% python3 -q
>>> import numpy as np
>>> import numpy.linalg as la
>>> np.set_printoptions(precision=3, suppress=True, linewidth=200, floatmode="fixed")
>>> data = np.load("case8.npy")
>>> data
array([[1, 0, 0, 0, 0, 0, 0, 0, 0, 0, 0, 0, 0],
       [0, 0, 0, 0, 0, 0, 0, 0, 1, 0, 0, 0, 0],
       [0, 0, 0, 0, 0, 0, 0, 0, 0, 0, 1, 0, 0],
       [0, 0, 1, 0, 0, 0, 0, 0, 0, 0, 0, 0, 0],
       [0, 0, 0, 0, 0, 0, 0, 0, 0, 0, 0, 1, 0],
       [0, 1, 0, 0, 0, 0, 0, 0, 0, 0, 0, 0, 0],
       [0, 0, 0, 0, 0, 0, 0, 0, 0, 0, 0, 0, 1],
       [0, 0, 0, 0, 0, 0, 0, 1, 0, 0, 0, 0, 0],
       [0, 0, 0, 0, 1, 0, 0, 0, 0, 0, 0, 0, 0],
       [0, 0, 0, 0, 0, 1, 0, 0, 0, 0, 0, 0, 0],
       [0, 0, 0, 0, 0, 0, 0, 0, 0, 1, 0, 0, 0],
       [0, 0, 0, 1, 0, 0, 0, 0, 0, 0, 0, 0, 0],
       [0, 0, 0, 0, 0, 0, 1, 0, 0, 0, 0, 0, 0]])
>>> vec = np.array([-2, 2, 1, -1, 0, -1, -2, -3, -3, 1, 1, -2, 3])
>>> 13 - la.matrix_rank(data - np.eye(13), tol=1e-8)
np.int64(4)
>>> [p for p in range(1, 25) if np.allclose(la.matrix_power(data, p), np.eye(13))]
[18]
>>> round(float(la.det(data)), 3)
-1.0
>>> np.flatnonzero(la.matrix_power((data != 0) + (data.T != 0) + np.eye(13), 13)[8])
array([ 1,  2,  3,  4,  5,  8,  9, 10, 11])
>>> rng = np.random.default_rng(2899)
>>> z = rng.permutation(13)
>>> Y = data[:, z] * rng.choice([-1, 1], 13)
>>> Y
array([[ 0,  0,  0,  0,  0,  0,  0,  0,  0,  1,  0,  0,  0],
       [ 0,  0,  0,  0,  0, -1,  0,  0,  0,  0,  0,  0,  0],
       [ 0,  1,  0,  0,  0,  0,  0,  0,  0,  0,  0,  0,  0],
       [ 1,  0,  0,  0,  0,  0,  0,  0,  0,  0,  0,  0,  0],
       [ 0,  0,  0,  0,  0,  0,  0,  0,  0,  0, -1,  0,  0],
       [ 0,  0,  0,  0,  0,  0, -1,  0,  0,  0,  0,  0,  0],
       [ 0,  0, -1,  0,  0,  0,  0,  0,  0,  0,  0,  0,  0],
       [ 0,  0,  0, -1,  0,  0,  0,  0,  0,  0,  0,  0,  0],
       [ 0,  0,  0,  0,  0,  0,  0,  0,  0,  0,  0,  0, -1],
       [ 0,  0,  0,  0, -1,  0,  0,  0,  0,  0,  0,  0,  0],
       [ 0,  0,  0,  0,  0,  0,  0,  0,  1,  0,  0,  0,  0],
       [ 0,  0,  0,  0,  0,  0,  0,  1,  0,  0,  0,  0,  0],
       [ 0,  0,  0,  0,  0,  0,  0,  0,  0,  0,  0,  1,  0]])
>>> left, _, Vh = la.svd(data.T @ Y)
>>> z
array([ 2, 10, 12,  7,  5,  8,  1,  3,  9,  0, 11,  6,  4])
